In [1]: import numpy as np

In [2]: np.set_printoptions(suppress=True, linewidth=120)

In [3]: feats = np.loadtxt("mat.csv", delimiter=",")

In [4]: feats.round(1)
Out[4]: 
array([[-0.7,  0.3,  0.6],
       [ 0.4, -0.5,  0.7],
       [ 0.5,  0.8,  0.3]])

In [5]: G = feats.T @ feats

In [6]: np.linalg.matrix_rank(G)
Out[6]: np.int64(3)

In [7]: print((feats @ feats.T).shape)
(3, 3)

In [8]: np.allclose(G, G.T)
Out[8]: True

In [9]: np.round(np.diag(G), 1)
Out[9]: array([1., 1., 1.])

In [10]: G.round(1) + 0
Out[10]: 
array([[1., 0., 0.],
       [0., 1., 0.],
       [0., 0., 1.]])

In [11]: J = np.abs(np.array([[9, 0, -7, 6], [7, -2, 9, 0], [9, -8, -2, 6], [1, -2, 7, 0]])) + np.eye(4)

In [12]: J = J / J.sum(axis=1, keepdims=True)

In [13]: J.round(1)
Out[13]: 
array([[0.4, 0. , 0.3, 0.3],
       [0.4, 0.2, 0.5, 0. ],
       [0.3, 0.3, 0.1, 0.2],
       [0.1, 0.2, 0.6, 0.1]])

In [14]: q = J.astype(float).copy()

In [15]: for j in range(4):
    ...:     q[:, j] -= q[:, :j] @ (q[:, :j].T @ q[:, j])
    ...:     q[:, j] /= np.linalg.norm(q[:, j])
    ...: 

In [16]: q.round(1) + 0
Out[16]: 
array([[ 0.6, -0.6,  0.1,  0.4],
       [ 0.5,  0. ,  0.2, -0.8],
       [ 0.5,  0.6, -0.6,  0.2],
       [ 0.1,  0.5,  0.8,  0.3]])

In [17]: np.round(q.T @ q, 1) + 0
Out[17]: 
array([[1., 0., 0., 0.],
       [0., 1., 0., 0.],
       [0., 0., 1., 0.],
       [0., 0., 0., 1.]])

In [18]: rng = np.random.default_rng(98976)

In [19]: lab = rng.permutation(4)

In [20]: other = J[:, lab] * rng.choice([-1, 1], 4)

In [21]: other.round(1)
Out[21]: 
array([[-0.3, -0. ,  0.4, -0.3],
       [-0.5, -0.2,  0.4, -0. ],
       [-0.1, -0.3,  0.3, -0.2],
       [-0.6, -0.2,  0.1, -0.1]])

In [22]: U, _, Vh = np.linalg.svd(J.T @ other)

In [23]: np.round(np.linalg.lstsq(J, other)[0], 1) + 0
Out[23]: 
array([[ 0.,  0.,  1.,  0.],
       [ 0., -1.,  0.,  0.],
       [-1.,  0.,  0.,  0.],
       [ 0.,  0.,  0., -1.]])

In [24]: lab
Out[24]: array([2, 1, 0, 3])
